$ python3 -q
>>> import numpy as np
>>> np.set_printoptions(precision=2, suppress=True, linewidth=160)
>>> rng = np.random.default_rng(406)
>>> A = np.triu(rng.random((7, 7)) < 0.4, 1).astype(int)
>>> A = A + A.T
>>> A
array([[0, 1, 0, 0, 0, 0, 0],
       [1, 0, 0, 0, 1, 0, 0],
       [0, 0, 0, 1, 0, 0, 1],
       [0, 0, 1, 0, 1, 0, 0],
       [0, 1, 0, 1, 0, 0, 0],
       [0, 0, 0, 0, 0, 0, 0],
       [0, 0, 1, 0, 0, 0, 0]])
>>> np.trace(A @ A @ A) // 6
np.int64(0)
>>> np.argwhere(np.triu(A))
array([[0, 1],
       [1, 4],
       [2, 3],
       [2, 6],
       [3, 4]])
>>> L = np.diag(A.sum(axis=1)) - A
>>> L
array([[ 1, -1,  0,  0,  0,  0,  0],
       [-1,  2,  0,  0, -1,  0,  0],
       [ 0,  0,  2, -1,  0,  0, -1],
       [ 0,  0, -1,  2, -1,  0,  0],
       [ 0, -1,  0, -1,  2,  0,  0],
       [ 0,  0,  0,  0,  0,  0,  0],
       [ 0,  0, -1,  0,  0,  0,  1]])
>>> round(np.linalg.det(L[1:, 1:]))
0
>>> (np.linalg.eigvalsh(L) < 1e-8).sum()
np.int64(2)
>>> np.linalg.matrix_rank(L)
np.int64(5)
>>> print(np.round(np.sort(np.linalg.eigvals(L).real), 2) + 0)
[0.   0.   0.27 1.   2.   3.   3.73]
>>> left, sigma, vt = np.linalg.svd(A)
>>> sigma
array([1.8 , 1.8 , 1.25, 1.25, 0.45, 0.45, 0.  ])
>>> out = left[:, :6] @ np.diag(sigma[:6]) @ vt[:6]
>>> round(float(np.abs(A - out).max()), 2)
0.0
>>> out.round(2) + 0
array([[0., 1., 0., 0., 0., 0., 0.],
       [1., 0., 0., 0., 1., 0., 0.],
       [0., 0., 0., 1., 0., 0., 1.],
       [0., 0., 1., 0., 1., 0., 0.],
       [0., 1., 0., 1., 0., 0., 0.],
       [0., 0., 0., 0., 0., 0., 0.],
       [0., 0., 1., 0., 0., 0., 0.]])
>>> np.linalg.matrix_rank(A, rtol=0.05)
np.int64(6)
>>> np.linalg.matrix_rank(out)
np.int64(6)
>>> left, sigma, vt = np.linalg.svd(A)
>>> V = vt[:(sigma > 1e-8).sum()]
>>> vec = A[1] + -1 * A[2] + rng.integers(2) * np.eye(7)[5]
>>> vec
array([ 1.,  0.,  0., -1.,  1.,  0., -1.])
>>> round(np.linalg.norm(vec - V.T @ V @ vec), 2)
np.float64(0.0)
>>> np.allclose(V.T @ V @ vec, vec)
True
>>> np.linalg.matrix_rank(np.vstack([A, vec]))
np.int64(6)
>>> np.diag(V.T @ V)
array([1., 1., 1., 1., 1., 0., 1.])
>>> arr = np.array([[0, 0, 0, 2, 2, 0],
...     [0, 0, 1, 1, 0, 2],
...     [0, 0, 0, 1, 1, 0],
...     [0, 0, 0, 0, 2, 0],
...     [0, 0, 0, 0, 0, 0],
...     [0, 0, 0, 0, 0, 0]])
>>> W = np.array([[2, 1, 0], [2, 2, 3], [1, 2, 1], [2, 3, 2], [3, 1, 1], [3, 3, 2]])
>>> beta = np.array([-2, 1, -3])
>>> hid = np.maximum(arr @ W + beta, 0)
>>> print((hid > 0).mean(axis=0))
[0.67 1.   0.33]
>>> (hid > 0).astype(int)
array([[1, 1, 1],
       [1, 1, 1],
       [1, 1, 0],
       [1, 1, 0],
       [0, 1, 0],
       [0, 1, 0]])
>>> C = np.array([[5, -1], [-8, 8], [1, -3]])
>>> hid @ C
array([[-29,  55],
       [-57,  77],
       [-25,  37],
       [ -4,  20],
       [ -8,   8],
       [ -8,   8]])
>>> (hid @ C).round(6).argmax(axis=1)
array([1, 1, 1, 1, 1, 1])
>>> np.linalg.lstsq(arr[:-1].T, arr[-1])[2]
np.int32(3)
>>> print(np.unique(arr.round(6), axis=0).shape)
(5, 6)
>>> np.abs(np.diag(np.linalg.qr(arr)[1])) > 1e-9
array([False, False, False, False, False, False])
>>> f = np.array([-4, 2, -1])
>>> np.polyval(f, arr[3])
array([ -1,  -1,  -1,  -1, -13,  -1])
>>> np.cross(arr[3, :3], arr[0, :3])
array([0, 0, 0])
>>> X = np.array([[6, 1, 4, 1, 5, 4, 2, 2],
...     [6, 3, 7, 6, 6, 5, 6, 6],
...     [3, 8, 2, 7, 7, 3, 7, 5],
...     [2, 3, 6, 4, 3, 5, 1, 9],
...     [4, 6, 8, 1, 3, 4, 0, 2],
...     [1, 9, 8, 5, 5, 9, 4, 8],
...     [6, 2, 2, 0, 5, 3, 9, 6]])
>>> rank = np.linalg.matrix_rank(A)
>>> print(rank)
6
>>> N = np.linalg.svd(A)[2][rank:].T
>>> N @ N.T
array([[0., 0., 0., 0., 0., 0., 0.],
       [0., 0., 0., 0., 0., 0., 0.],
       [0., 0., 0., 0., 0., 0., 0.],
       [0., 0., 0., 0., 0., 0., 0.],
       [0., 0., 0., 0., 0., 0., 0.],
       [0., 0., 0., 0., 0., 1., 0.],
       [0., 0., 0., 0., 0., 0., 0.]])
>>> np.linalg.matrix_rank(A.T @ A), np.linalg.matrix_rank(A @ A.T)
(np.int64(6), np.int64(6))
>>> print(A @ N)
[[0.]
 [0.]
 [0.]
 [0.]
 [0.]
 [0.]
 [0.]]
>>> N.shape
(7, 1)
>>> print([int(np.linalg.matrix_rank(np.delete(A, i, axis=0))) for i in range(7)])
[5, 5, 5, 5, 5, 6, 5]
>>> N[:, 0] / N[np.abs(N[:, 0]).round(6).argmax(), 0]
array([0., 0., 0., 0., 0., 1., 0.])
>>> [int(np.linalg.matrix_rank(A[:i])) for i in range(1, len(A) + 1)]
[1, 2, 3, 4, 5, 5, 6]
>>> M = np.load("mat.npy")
>>> M
array([[ 4,  4,  4,  4,  4,  4],
       [ 4,  8,  8,  8,  8,  8],
       [ 4,  8, 12, 12, 12, 12],
       [ 4,  8, 12, 16, 16, 16],
       [ 4,  8, 12, 16, 20, 20],
       [ 4,  8, 12, 16, 20, 24]])
>>> vec = np.array([2, 1, 1, 1, 1, 0])
>>> np.linalg.norm(M @ vec) <= np.linalg.norm(M, 2) * np.linalg.norm(vec) + 1e-9
np.True_
>>> print(M @ np.eye(6)[1])
[4. 8. 8. 8. 8. 8.]
>>> print(M * vec)
[[ 8  4  4  4  4  0]
 [ 8  8  8  8  8  0]
 [ 8  8 12 12 12  0]
 [ 8  8 12 16 16  0]
 [ 8  8 12 16 20  0]
 [ 8  8 12 16 20  0]]
>>> M @ vec
array([24, 40, 52, 60, 64, 64])
>>> w, V = np.linalg.eigh(M)
>>> vec = np.array([-3, 1, 0, 2, 1, -2])
>>> V * np.abs(w) @ V.T
array([[ 4.,  4.,  4.,  4.,  4.,  4.],
       [ 4.,  8.,  8.,  8.,  8.,  8.],
       [ 4.,  8., 12., 12., 12., 12.],
       [ 4.,  8., 12., 16., 16., 16.],
       [ 4.,  8., 12., 16., 20., 20.],
       [ 4.,  8., 12., 16., 20., 24.]])
>>> print(V * np.maximum(w, 0) @ V.T)
[[ 4.  4.  4.  4.  4.  4.]
 [ 4.  8.  8.  8.  8.  8.]
 [ 4.  8. 12. 12. 12. 12.]
 [ 4.  8. 12. 16. 16. 16.]
 [ 4.  8. 12. 16. 20. 20.]
 [ 4.  8. 12. 16. 20. 24.]]
>>> print((np.sign(V[:, -1].round(6)) == np.sign(V[0, -1].round(6))).astype(int))
[1 1 1 1 1 1]
>>> np.abs(M).sum(axis=1).max(), np.round(np.abs(w).max(), 2)
(np.int64(84), np.float64(68.83))
>>> f = np.array([1, 4, 5])
>>> np.convolve(M[5], f)
array([  4,  24,  64, 104, 144, 184, 196, 120])
>>> np.correlate(M[5], M[3], "full")
array([  64,  192,  384,  624,  896, 1184, 1024,  800,  512,  272,   96])
>>> K = np.load("test9.npy")
>>> K
array([[ 0,  0,  0],
       [ 2, -2,  1],
       [ 0,  0,  0],
       [ 1, -1,  1],
       [ 3, -3,  2],
       [ 2, -2,  1]])
>>> np.argsort(-np.linalg.norm(K, axis=0).round(6), kind="stable")[:3]
array([0, 1, 2])
>>> left, sigma, vt = np.linalg.svd(K)
>>> print(np.argmax(sigma[:-1] / (sigma[1:] + 1e-6)) + 1)
2
>>> print(sigma.round(2) + 0)
[6.54 0.48 0.  ]
>>> out = left[:, :2] @ np.diag(sigma[:2]) @ vt[:2]
>>> np.round(np.abs(K - out).max(), 2)
np.float64(0.0)
>>> np.linalg.matrix_rank(K, rtol=0.05)
np.int64(2)
>>> np.linalg.matrix_rank(out)
np.int64(2)
>>> out.round(2) + 0
array([[ 0.,  0.,  0.],
       [ 2., -2.,  1.],
       [ 0.,  0.,  0.],
       [ 1., -1.,  1.],
       [ 3., -3.,  2.],
       [ 2., -2.,  1.]])
>>> def softmax(z):
...     e = np.exp(z - z.max(axis=-1, keepdims=True))
...     return e / e.sum(axis=-1, keepdims=True)
... 
>>> softmax(K).sum(axis=1)
array([1., 1., 1., 1., 1., 1.])
>>> softmax(K[2] + -3)
array([0.33, 0.33, 0.33])
>>> att = K @ K.T / np.sqrt(3)
>>> np.round(softmax(att + np.triu(np.full(att.shape, -np.inf), 1)), 2) + 0
array([[1.  , 0.  , 0.  , 0.  , 0.  , 0.  ],
       [0.01, 0.99, 0.  , 0.  , 0.  , 0.  ],
       [0.33, 0.33, 0.33, 0.  , 0.  , 0.  ],
       [0.04, 0.7 , 0.04, 0.22, 0.  , 0.  ],
       [0.  , 0.01, 0.  , 0.  , 0.99, 0.  ],
       [0.  , 0.05, 0.  , 0.  , 0.89, 0.05]])
>>> softmax(att).round(6).argmax(axis=1)
array([0, 4, 0, 4, 4, 4])
>>> softmax(att)[2] @ K
array([ 1.33, -1.33,  0.83])
>>> np.trace(arr)
np.int64(0)
>>> np.allclose(arr @ arr.T, arr.T @ arr)
False
>>> (arr + arr.T) / 2
array([[0. , 0. , 0. , 1. , 1. , 0. ],
       [0. , 0. , 0.5, 0.5, 0. , 1. ],
       [0. , 0.5, 0. , 0.5, 0.5, 0. ],
       [1. , 0.5, 0.5, 0. , 1. , 0. ],
       [1. , 0. , 0.5, 1. , 0. , 0. ],
       [0. , 1. , 0. , 0. , 0. , 0. ]])
>>> np.round(np.abs(np.linalg.eigvals(arr)).max(), 2)
np.float64(0.0)
>>> left, sigma, vt = np.linalg.svd(K)
>>> V = vt[:(sigma > 1e-8).sum()]
>>> vec = K[1] + -2 * K[4] + rng.integers(2) * np.eye(3)[1]
>>> print(vec)
[-4.  4. -3.]
>>> np.diag(V.T @ V)
array([0.5, 0.5, 1. ])
>>> m1 = np.loadtxt("run7.csv", delimiter=",")
>>> m1
array([[-0.25, -0.05, -0.48,  0.84],
       [ 0.29, -0.5 , -0.73, -0.37],
       [ 0.17,  0.86, -0.45, -0.16],
       [ 0.91, -0.01,  0.18,  0.37]])
>>> vec = np.array([5, 8, 6, 8])
>>> y = m1 @ vec
>>> y
array([ 2.16, -9.86,  3.76,  8.54])
>>> np.linalg.solve(m1, y)
array([5., 8., 6., 8.])
>>> np.linalg.solve(m1, m1[:, 3])
array([ 0.,  0., -0.,  1.])
>>> np.linalg.solve(m1.T, m1[3])
array([ 0., -0.,  0.,  1.])
>>> th = np.radians(134)
>>> R = np.eye(4)
>>> R[2, 2] = R[0, 0] = np.cos(th)
>>> R[2, 0], R[0, 2] = -np.sin(th), np.sin(th)
>>> print(R)
[[-0.69  0.    0.72  0.  ]
 [ 0.    1.    0.    0.  ]
 [-0.72  0.   -0.69  0.  ]
 [ 0.    0.    0.    1.  ]]
>>> out = m1 @ R.T
>>> out
array([[-0.18, -0.05,  0.51,  0.84],
       [-0.72, -0.5 ,  0.3 , -0.37],
       [-0.44,  0.86,  0.19, -0.16],
       [-0.5 , -0.01, -0.78,  0.37]])
>>> print(np.linalg.svd(m1, compute_uv=False), np.linalg.svd(out, compute_uv=False))
[1. 1. 1. 1.] [1. 1. 1. 1.]
>>> np.abs(out - m1).max(axis=0)
array([1.41, 0.  , 1.03, 0.  ])
>>> np.allclose(m1 @ m1.T, out @ out.T)
True
>>> out = np.linalg.invert(m1)
Traceback (most recent call last):
  File "<python-input-116>", line 1, in <module>
    out = np.linalg.invert(m1)
          ^^^^^^^^^^^^^^^^
AttributeError: module 'numpy.linalg' has no attribute 'invert'
>>> out = np.linalg.inv(m1)
>>> round(float(np.linalg.det(m1) * np.linalg.det(out)), 2)
1.0
>>> np.linalg.det(m1) * out
array([[ 0.25, -0.29, -0.17, -0.91],
       [ 0.05,  0.5 , -0.86,  0.01],
       [ 0.48,  0.73,  0.45, -0.18],
       [-0.84,  0.37,  0.16, -0.37]])
>>> z = rng.integers(0, 2, 9)
>>> W0 = (z[:, None] == z) * 3 + np.eye(9)
>>> print(W0)
[[4. 3. 0. 3. 0. 0. 3. 0. 3.]
 [3. 4. 0. 3. 0. 0. 3. 0. 3.]
 [0. 0. 4. 0. 3. 3. 0. 3. 0.]
 [3. 3. 0. 4. 0. 0. 3. 0. 3.]
 [0. 0. 3. 0. 4. 3. 0. 3. 0.]
 [0. 0. 3. 0. 3. 4. 0. 3. 0.]
 [3. 3. 0. 3. 0. 0. 4. 0. 3.]
 [0. 0. 3. 0. 3. 3. 0. 4. 0.]
 [3. 3. 0. 3. 0. 0. 3. 0. 4.]]
>>> w, V = np.linalg.eigh(W0)
>>> vec = np.array([2, 1, 2, -1, -2, -2, -2, 0, -2])
>>> print(np.round(V * np.sqrt(w) @ V.T, 2) + 0)
[[1.6  0.6  0.   0.6  0.   0.   0.6  0.   0.6 ]
 [0.6  1.6  0.   0.6  0.   0.   0.6  0.   0.6 ]
 [0.   0.   1.65 0.   0.65 0.65 0.   0.65 0.  ]
 [0.6  0.6  0.   1.6  0.   0.   0.6  0.   0.6 ]
 [0.   0.   0.65 0.   1.65 0.65 0.   0.65 0.  ]
 [0.   0.   0.65 0.   0.65 1.65 0.   0.65 0.  ]
 [0.6  0.6  0.   0.6  0.   0.   1.6  0.   0.6 ]
 [0.   0.   0.65 0.   0.65 0.65 0.   1.65 0.  ]
 [0.6  0.6  0.   0.6  0.   0.   0.6  0.   1.6 ]]
>>> (np.sign(V[:, -1].round(6)) == np.sign(V[0, -1].round(6))).astype(int)
array([1, 1, 0, 1, 0, 0, 1, 0, 1])
>>> z = rng.permutation(9)
>>> z
array([7, 3, 4, 8, 5, 0, 6, 2, 1])
>>> out = W0[z][:, z]
>>> print(np.sort(np.abs(np.linalg.eigvals(out))))
[ 1.  1.  1.  1.  1.  1.  1. 13. 16.]
>>> print(round(float(np.linalg.det(out)), 2), round(float(np.linalg.det(W0[z])), 2))
208.0 208.0
>>> vec = np.ones(9)
>>> for _ in range(4):
...     vec = W0 @ vec
...     vec /= np.linalg.norm(vec)
...     print(round(vec @ W0 @ vec, 2))
... 
14.96
15.22
15.44
15.6
>>> vec
array([0.42, 0.42, 0.18, 0.42, 0.18, 0.18, 0.42, 0.18, 0.42])
>>> data = np.array([[5.0, 5.0, 4.0, 0.0, 5.0, 4.0, -1.0, -2.0],
...     [3.0, 3.0, 4.0, 1.0, 1.0, 1.0, 0.0, -2.0],
...     [5.0, 3.0, 2.0, 5.0, 2.0, 4.0, -2.0, -1.0],
...     [2.0, 4.0, 5.0, 2.0, 4.0, 5.0, 1.0, 1.0],
...     [2.0, 4.0, 0.0, 5.0, 3.0, 3.0, -1.0, 0.0],
...     [1.0, 4.0, 5.0, 1.0, 2.0, 4.0, -2.0, -2.0],
...     [0.0, 0.0, 0.0, 0.0, 0.0, 0.0, 2.0, 3.0],
...     [0.0, 0.0, 0.0, 0.0, 0.0, 0.0, -2.0, 0.0]])
>>> vec = np.array([2, 3, 3, 2, 2, 2, 3, 3])
>>> y = data @ vec
>>> y
array([46., 27., 38., 59., 35., 31., 15., -6.])
>>> print(np.round(np.linalg.solve(data.T, data[5]), 2) + 0)
[0. 0. 0. 0. 0. 1. 0. 0.]
>>> print(np.round(np.linalg.solve(data, data[:, 6]), 2) + 0)
[0. 0. 0. 0. 0. 0. 1. 0.]
>>> data.reshape(-1, 2)
array([[ 5.,  5.],
       [ 4.,  0.],
       [ 5.,  4.],
       [-1., -2.],
       [ 3.,  3.],
       [ 4.,  1.],
       [ 1.,  1.],
       [ 0., -2.],
       [ 5.,  3.],
       [ 2.,  5.],
       [ 2.,  4.],
       [-2., -1.],
       [ 2.,  4.],
       [ 5.,  2.],
       [ 4.,  5.],
       [ 1.,  1.],
       [ 2.,  4.],
       [ 0.,  5.],
       [ 3.,  3.],
       [-1.,  0.],
       [ 1.,  4.],
       [ 5.,  1.],
       [ 2.,  4.],
       [-2., -2.],
       [ 0.,  0.],
       [ 0.,  0.],
       [ 0.,  0.],
       [ 2.,  3.],
       [ 0.,  0.],
       [ 0.,  0.],
       [ 0.,  0.],
       [-2.,  0.]])
>>> data.reshape(2, -1)
array([[ 5.,  5.,  4.,  0.,  5.,  4., -1., -2.,  3.,  3.,  4.,  1.,  1.,  1.,  0., -2.,  5.,  3.,  2.,  5.,  2.,  4., -2., -1.,  2.,  4.,  5.,  2.,  4.,  5.,
         1.,  1.],
       [ 2.,  4.,  0.,  5.,  3.,  3., -1.,  0.,  1.,  4.,  5.,  1.,  2.,  4., -2., -2.,  0.,  0.,  0.,  0.,  0.,  0.,  2.,  3.,  0.,  0.,  0.,  0.,  0.,  0.,
        -2.,  0.]])
>>> T = data.reshape(8, 2, -1)
>>> T[:, 0]
array([[5., 5., 4., 0.],
       [3., 3., 4., 1.],
       [5., 3., 2., 5.],
       [2., 4., 5., 2.],
       [2., 4., 0., 5.],
       [1., 4., 5., 1.],
       [0., 0., 0., 0.],
       [0., 0., 0., 0.]])
>>> print(T.transpose(1, 0, 2))
[[[ 5.  5.  4.  0.]
  [ 3.  3.  4.  1.]
  [ 5.  3.  2.  5.]
  [ 2.  4.  5.  2.]
  [ 2.  4.  0.  5.]
  [ 1.  4.  5.  1.]
  [ 0.  0.  0.  0.]
  [ 0.  0.  0.  0.]]

 [[ 5.  4. -1. -2.]
  [ 1.  1.  0. -2.]
  [ 2.  4. -2. -1.]
  [ 4.  5.  1.  1.]
  [ 3.  3. -1.  0.]
  [ 2.  4. -2. -2.]
  [ 0.  0.  2.  3.]
  [ 0.  0. -2.  0.]]]
>>> T.sum(axis=1)
array([[10.,  9.,  3., -2.],
       [ 4.,  4.,  4., -1.],
       [ 7.,  7.,  0.,  4.],
       [ 6.,  9.,  6.,  3.],
       [ 5.,  7., -1.,  5.],
       [ 3.,  8.,  3., -1.],
       [ 0.,  0.,  2.,  3.],
       [ 0.,  0., -2.,  0.]])
